In [1]: import numpy as np

In [2]: import numpy.linalg as la

In [3]: np.set_printoptions(precision=2, suppress=True, linewidth=100, sign=" ")

In [4]: data = np.load("arr.npy")

In [5]: print(data)
[[-2  0  0  0  0]
 [ 0  1  0  0  0]
 [ 0  0  4  0  0]
 [ 0  0  0  2  0]
 [ 0  0  0  0  1]]

In [6]: vals, evecs = la.eig(data)

In [7]: print(data @ evecs[:, 0] - vals[0] * evecs[:, 0])
[ 0.  0.  0.  0.  0.]

In [8]: print(vals)
[-2.  1.  4.  2.  1.]

In [9]: print(la.matrix_power(data, 4))
[[  16    0    0    0    0]
 [   0    1    0    0    0]
 [   0    0  256    0    0]
 [   0    0    0   16    0]
 [   0    0    0    0    1]]

In [10]: print(data @ data)
[[  4   0   0   0   0]
 [  0   1   0   0   0]
 [  0   0  16   0   0]
 [  0   0   0   4   0]
 [  0   0   0   0   1]]

In [11]: print(np.round(la.det(data), 2))
-16.0

In [12]: W1 = np.array([[4, 9, 4, 2, 6, 0],
    ...:     [2, 8, 3, 6, 2, 0],
    ...:     [5, 4, 7, 1, 4, 9],
    ...:     [1, 4, 4, 9, 5, 5],
    ...:     [5, 8, 1, 4, 4, 1]])

In [13]: c = np.array([0, -1, 2, -1, -2, 0])

In [14]: H = np.maximum(data @ W1 + c, 0)

In [15]: print((H > 0).mean(axis=0))
[ 0.8  0.8  0.8  0.8  0.6  0.6]

In [16]: Z = np.array([[-5, 5, 2],
    ...:     [0, 1, 3],
    ...:     [1, -4, 1],
    ...:     [-2, 0, -1],
    ...:     [-5, -3, 4],
    ...:     [-5, 5, 2]])

In [17]: print((H @ Z).round(6).argmax(axis=1))
[ 0  2  2  2  2]

In [18]: print(H @ Z)
[[   0    0    0]
 [ -15   -3   25]
 [-326  133  240]
 [-124    3   70]
 [ -43   19   41]]

In [19]: X = np.loadtxt("block3.csv", delimiter=",")

In [20]: print(X)
[[  1.12   2.48   1.86  -1.04  -0.82]
 [  2.34  -0.16  -3.57   2.3    5.68]
 [ -3.84   1.02  -2.67  -1.99   4.26]
 [-12.03  -6.86   8.53  -2.3   -3.47]
 [  2.57   3.13  -8.49  -3.12   6.26]]

In [21]: print(round(np.abs(la.eigvals(X)).max(), 2))
6.55

In [22]: print(np.allclose(X @ X.T, X.T @ X))
False

In [23]: print((X - X.T) / 2)
[[ 0.    0.07  2.85  5.49 -1.69]
 [-0.07  0.   -2.29  4.58  1.27]
 [-2.85  2.29  0.   -5.26  6.38]
 [-5.49 -4.58  5.26  0.   -0.18]
 [ 1.69 -1.27 -6.38  0.18  0.  ]]

In [24]: print((X + X.T) / 2)
[[ 1.12  2.41 -0.99 -6.54  0.88]
 [ 2.41 -0.16 -1.27 -2.28  4.4 ]
 [-0.99 -1.27 -2.67  3.27 -2.12]
 [-6.54 -2.28  3.27 -2.3  -3.29]
 [ 0.88  4.4  -2.12 -3.29  6.26]]
